>>> import numpy as np
>>> np.set_printoptions(precision=3, suppress=True, linewidth=200)
>>> def tidy(a):
...     return np.round(a, 3) + 0
... 
>>> data = np.loadtxt("data.csv", delimiter=",")
>>> print(tidy(data))
[[-0.368  0.742  0.56 ]
 [-0.888 -0.102 -0.448]
 [-0.276 -0.662  0.697]]
>>> Y = data / np.sqrt((data ** 2).mean(axis=1, keepdims=True))
>>> print(tidy(data - data.mean(axis=1, keepdims=True)))
[[-0.679  0.431  0.248]
 [-0.409  0.378  0.031]
 [-0.195 -0.582  0.777]]
>>> print(np.linalg.matrix_rank(Y) == np.linalg.matrix_rank(data))
True
>>> print(np.linalg.matrix_rank(data - data.mean(axis=1, keepdims=True)))
2
>>> Y = data / np.linalg.norm(data, axis=1, keepdims=True)
>>> C2 = Y @ Y.T
>>> print(tidy(C2[1]))
[0. 1. 0.]
>>> print((np.abs(C2) > 0.9).astype(int))
[[1 0 0]
 [0 1 0]
 [0 0 1]]
>>> mat = np.load("mat.npy")
>>> print(mat)
[[ 1  1 -1 -1 -1 -1  1  1]
 [ 1 -1  1 -1 -1  1 -1  1]
 [ 1  1  1  1 -1 -1 -1 -1]]
>>> print(tidy(np.linalg.norm(mat, axis=1)))
[2.828 2.828 2.828]
>>> print(tidy(np.linalg.norm(mat, 1)), tidy(np.linalg.norm(mat, np.inf)))
3.0 8.0
>>> print(mat[1] @ mat[2])
0
>>> print(tidy(np.linalg.norm(mat, axis=0)))
[1.732 1.732 1.732 1.732 1.732 1.732 1.732 1.732]
>>> print(tidy(np.linalg.norm(mat) ** 2 / np.linalg.norm(mat, 2) ** 2))
3.0
>>> print(np.linalg.norm(mat, axis=1).argmax())
0
>>> print(tidy(np.linalg.norm(mat, 2)))
2.828
>>> print(tidy(np.linalg.norm(mat[1], 1)), tidy(np.linalg.norm(mat[1], np.inf)))
8.0 1.0
>>> print(tidy(np.linalg.norm(mat[1] - mat[2])))
4.0
>>> print(np.linalg.matrix_rank(data))
3
>>> print(tidy(np.abs(data).max()))
0.888
>>> print(tidy(np.linalg.svd(data, compute_uv=False)))
[1. 1. 1.]
>>> print(tidy(data - data[0]))
[[ 0.     0.     0.   ]
 [-0.521 -0.844 -1.008]
 [ 0.092 -1.405  0.137]]
>>> print(data.shape)
(3, 3)
>>> print(tidy(np.linalg.norm(data)))
1.732
>>> Y = mat / np.sqrt((mat ** 2).mean(axis=1, keepdims=True))
>>> print(mat - mat.mean(axis=1, keepdims=True))
[[ 1.  1. -1. -1. -1. -1.  1.  1.]
 [ 1. -1.  1. -1. -1.  1. -1.  1.]
 [ 1.  1.  1.  1. -1. -1. -1. -1.]]
>>> print(np.linalg.matrix_rank(Y) == np.linalg.matrix_rank(mat))
True
>>> W2 = np.array([[-2, 3, -2], [2, -2, -1], [1, 2, 3]])
>>> rng = np.random.default_rng(6)
>>> arr = (rng.random((14, 3)) < 0.25) @ W2
>>> print(arr)
[[ 0  0  0]
 [ 0  0  0]
 [ 0  0  0]
 [ 0  1 -3]
 [-2  3 -2]
 [ 3  0  2]
 [ 0  0  0]
 [ 0  1 -3]
 [ 1  2  3]
 [ 2 -2 -1]
 [ 0  0  0]
 [ 0  0  0]
 [ 0  0  0]
 [ 0  0  0]]
>>> # rows 0 and 1 are equal
>>> O, R = np.linalg.qr(arr)
>>> print(tidy(R))
[[-4.243  1.886 -2.593]
 [ 0.    -3.93  -0.226]
 [ 0.     0.    -5.406]]
>>> print(O.shape, R.shape)
(14, 3) (3, 3)
>>> print(tidy(abs(R[0, 0])), tidy(np.linalg.norm(arr[:, 0])))
4.243 4.243
>>> print(np.allclose(R.T @ R, arr.T @ arr))
True
